$ ipython --no-banner

In [1]: import numpy as np

In [2]: np.set_printoptions(precision=2, suppress=True, linewidth=160)

In [3]: def rd(a):
   ...:     return np.round(a, 2) + 0
   ...: 

In [4]: X = np.loadtxt("dump.csv", delimiter=",")

In [5]: X
Out[5]: 
array([[  0.48,   6.45,   8.97,  24.67,   0.14],
       [  0.63,   5.18,   7.78, -55.29,  -0.35],
       [  1.54,   1.76,  -2.29,  45.92,  -4.14],
       [ -0.73,  -1.54, -17.42, -16.89,   0.84],
       [  1.9 ,  -0.09,  21.96,  -3.99,   3.51],
       [  0.29,   0.95,  -6.42, -12.91,  -0.6 ],
       [  0.22,   0.62,  -1.59, -30.4 ,   0.18],
       [  1.49,   1.92,  -5.42,   0.41,   1.71],
       [ -1.95,   4.81,   4.1 ,   9.93,  -0.18],
       [ -0.78,  -2.63, -28.34, -42.09,   1.05],
       [  0.31,   1.22,   2.8 ,   3.07,  -1.24],
       [ -3.07,   1.61,   7.89,  -0.65,  -3.74],
       [ -0.94,   4.87,  -8.65,  18.76,  -3.03],
       [ -0.47,  11.19,   4.1 , -12.14,   1.54],
       [  1.08,   5.51,  -3.18,   3.85,  -1.55],
       [ -1.3 ,  -2.01, -18.24, -20.03,   4.55]])

In [6]: rng = np.random.default_rng(811)

In [7]: M2 = X + rng.integers(-2, 3, (16, 2)) @ rng.integers(-2, 3, (2, 5))

In [8]: rd(M2)
Out[8]: 
array([[ -3.52,   7.45,  14.97,  19.67,   1.14],
       [ -1.37,   4.18,   9.78, -56.29,  -1.35],
       [  4.54,   4.76,  -4.29,  45.92,  -1.14],
       [ -6.73,  -1.54,  -9.42, -22.89,   0.84],
       [  2.9 ,  -1.09,  19.96,  -1.99,   2.51],
       [  2.29,   4.95,  -6.42, -14.91,   3.4 ],
       [  4.22,   2.62,  -5.59, -28.4 ,   2.18],
       [  3.49,  -0.08,  -9.42,   4.41,  -0.29],
       [  0.05,   2.81,   0.1 ,  13.93,  -2.18],
       [ -1.78,  -4.63, -28.34, -41.09,  -0.95],
       [ -1.69,   3.22,   6.8 ,  -0.93,   0.76],
       [ -2.07,   3.61,   7.89,  -1.65,  -1.74],
       [ -4.94,   2.87,  -4.65,  16.76,  -5.03],
       [ -2.47,  13.19,   8.1 , -16.14,   3.54],
       [ -2.92,   3.51,   0.82,   1.85,  -3.55],
       [ -3.3 ,  -3.01, -16.24, -21.03,   3.55]])

In [9]: rd(np.linalg.svd(M2 - X, compute_uv=False))
Out[9]: array([22.02, 12.72,  0.  ,  0.  ,  0.  ])

In [10]: np.linalg.matrix_rank(M2 - X, tol=1e-8)
Out[10]: np.int64(2)

In [11]: rd(np.abs(M2 - X).sum(axis=1))
Out[11]: array([17.,  7., 11., 20.,  7., 12., 14., 14., 14.,  6., 14.,  6., 14., 14., 14.,  7.])
